% python3 -q
>>> import numpy as np
>>> np.set_printoptions(precision=2, suppress=True, linewidth=160, legacy="1.25")
>>> feats = np.loadtxt("sample3.csv", delimiter=",")
>>> feats
array([[-0.02, -3.37,  0.94, -1.14, -1.56, -2.01],
       [-0.42,  1.81,  1.32,  1.97, -1.9 ,  0.69],
       [-0.46,  0.41,  0.87,  1.58, -0.91,  0.33],
       [-0.28, -1.19, -1.05, -0.78,  1.73,  0.43],
       [ 0.41, -0.56, -0.81, -0.86,  1.14, -0.68],
       [-0.71, -0.5 ,  1.22,  0.07, -0.21,  0.24],
       [ 1.09,  2.81, -0.31, -0.48,  0.97,  1.02],
       [ 0.31, -5.34,  0.5 , -2.22, -4.34, -4.38]])
>>> x0 = np.array([4, 1, 5, 5, 0, 9])
>>> target = feats @ x0
>>> target
array([-22.54,  22.79,  13.79,  -7.59, -13.39,   5.27,  12.4 , -52.12])
>>> np.round(np.linalg.pinv(feats) @ feats, 2) + 0
array([[1., 0., 0., 0., 0., 0.],
       [0., 1., 0., 0., 0., 0.],
       [0., 0., 1., 0., 0., 0.],
       [0., 0., 0., 1., 0., 0.],
       [0., 0., 0., 0., 1., 0.],
       [0., 0., 0., 0., 0., 1.]])
>>> np.round(np.linalg.solve(feats.T @ feats, feats.T @ target), 2) + 0
array([4., 1., 5., 5., 0., 9.])
>>> rng = np.random.default_rng(481)
>>> target = target + 0.02 * rng.normal(size=8)
>>> target
array([-22.49,  22.81,  13.79,  -7.58, -13.39,   5.29,  12.38, -52.11])
>>> coef, *_ = np.linalg.lstsq(feats, target)
>>> [round(float(np.linalg.norm(np.linalg.solve(feats.T @ feats + lam * np.eye(6), feats.T @ target))), 2) for lam in (0, 1, 10, 100)]
[12.2, 8.26, 6.61, 3.19]
>>> print(coef)
[4.04 0.98 5.03 5.01 0.01 9.02]
>>> r0, v = feats[0], feats[2]
>>> round(r0 @ r0, 2)
20.01
>>> p = (r0 @ v) / (r0 @ r0) * r0
>>> print(p.round(2) + 0)
[ 0.    0.27 -0.08  0.09  0.12  0.16]
>>> round((v - p) @ r0, 2)
-0.0
>>> np.linalg.matrix_rank(np.outer(r0, v))
1
>>> np.round(np.linalg.norm(r0 + v) ** 2 + np.linalg.norm(r0 - v) ** 2, 2)
49.17
>>> M = np.load("block18.npy")
>>> M
array([[-1,  1,  1,  3, -1, -3,  4,  2, -2, -3],
       [-3,  0, -1, -2, -3,  3, -2, -2,  1, -3],
       [ 2, -1,  1,  1, -3,  2,  0,  1,  0,  2],
       [-2,  0,  0,  2,  1, -3, -2,  0,  1, -3],
       [-2, -1, -3,  3, -1,  3,  4, -1, -2,  3],
       [-3,  1,  2, -3,  3,  3,  6,  0, -3,  2],
       [ 2, -2, -3, -3,  1,  3,  0, -2,  0,  1],
       [ 3, -2,  3,  3,  0, -1,  0,  3,  0, -1],
       [ 0,  3, -2,  0,  3,  3,  0, -3,  0, -1],
       [ 1,  3, -1,  3,  0,  2, -4, -1,  2, -1]])
>>> other = M[0, 0] * M[1:] - np.outer(M[1:, 0], M[0])
>>> other
array([[  0,   3,   4,  11,   0, -12,  14,   8,  -7,  -6],
       [  0,  -1,  -3,  -7,   5,   4,  -8,  -5,   4,   4],
       [  0,   2,   2,   4,  -3,  -3,  10,   4,  -5,  -3],
       [  0,   3,   5,   3,  -1,  -9,   4,   5,  -2,  -9],
       [  0,   2,   1,  12,  -6, -12,   6,   6,  -3, -11],
       [  0,   0,   1,  -3,   1,   3,  -8,  -2,   4,   5],
       [  0,  -1,  -6, -12,   3,  10, -12,  -9,   6,  10],
       [  0,  -3,   2,   0,  -3,  -3,   0,   3,   0,   1],
       [  0,  -4,   0,  -6,   1,   1,   0,  -1,   0,   4]])
>>> np.flatnonzero(~other.round(6).any(axis=1))
array([], dtype=int64)
>>> M[:, 0] / M[0, 0]
array([ 1.,  3., -2.,  2.,  2.,  3., -2., -3., -0., -1.])
